$ python3 -q
>>> import numpy as np
>>> import numpy.linalg as la
>>> np.set_printoptions(suppress=True, linewidth=160)
>>> J = np.load("w.npy")
>>> J
array([[-3, -1,  0,  0],
       [-2, -1,  0,  0],
       [ 0,  0, -3, -1],
       [ 0,  0, -2, -1]])
>>> rng = np.random.default_rng(22)
>>> idx = rng.permutation(4)
>>> B = J[:, idx] * rng.choice([-1, 1], 4)
>>> B
array([[ 1,  0,  3,  0],
       [ 1,  0,  2,  0],
       [ 0, -3,  0,  1],
       [ 0, -2,  0,  1]])
>>> left, _, Vh = la.svd(J.T @ B)
>>> np.round(la.lstsq(J, B)[0], 3) + 0
array([[ 0.,  0., -1.,  0.],
       [-1.,  0.,  0.,  0.],
       [ 0.,  1.,  0.,  0.],
       [ 0.,  0.,  0., -1.]])
>>> idx
array([1, 2, 0, 3])
>>> f = np.array([1, 1, 1, 0])
>>> B = J + np.outer(f, np.eye(4)[0])
>>> B
array([[-2., -1.,  0.,  0.],
       [-1., -1.,  0.,  0.],
       [ 1.,  0., -3., -1.],
       [ 0.,  0., -2., -1.]])
>>> la.matrix_rank(la.inv(B) - la.inv(J), tol=1e-8)
np.int64(1)
>>> feats = np.load("m.npy")
>>> feats
array([[-2,  1,  1],
       [ 1,  5,  5],
       [ 1,  5,  5],
       [ 1, -2,  2],
       [-1, -1, -4]])
>>> # rows 1 and 2 are equal
>>> hat = feats @ la.solve(feats.T @ feats, feats.T)
>>> hat.round(3)
array([[ 0.992, -0.016, -0.016, -0.05 , -0.067],
       [-0.016,  0.466,  0.466, -0.106, -0.141],
       [-0.016,  0.466,  0.466, -0.106, -0.141],
       [-0.05 , -0.106, -0.106,  0.667, -0.444],
       [-0.067, -0.141, -0.141, -0.444,  0.408]])
>>> np.round((np.eye(5) - hat) @ feats, 3) + 0
array([[0., 0., 0.],
       [0., 0., 0.],
       [0., 0., 0.],
       [0., 0., 0.],
       [0., 0., 0.]])
>>> np.round(la.eigvalsh(hat), 3) + 0
array([0., 0., 1., 1., 1.])
>>> np.round(hat @ feats[:, 2], 3)
array([ 1.,  5.,  5.,  2., -4.])
>>> la.matrix_rank(np.eye(5) - hat)
np.int64(2)
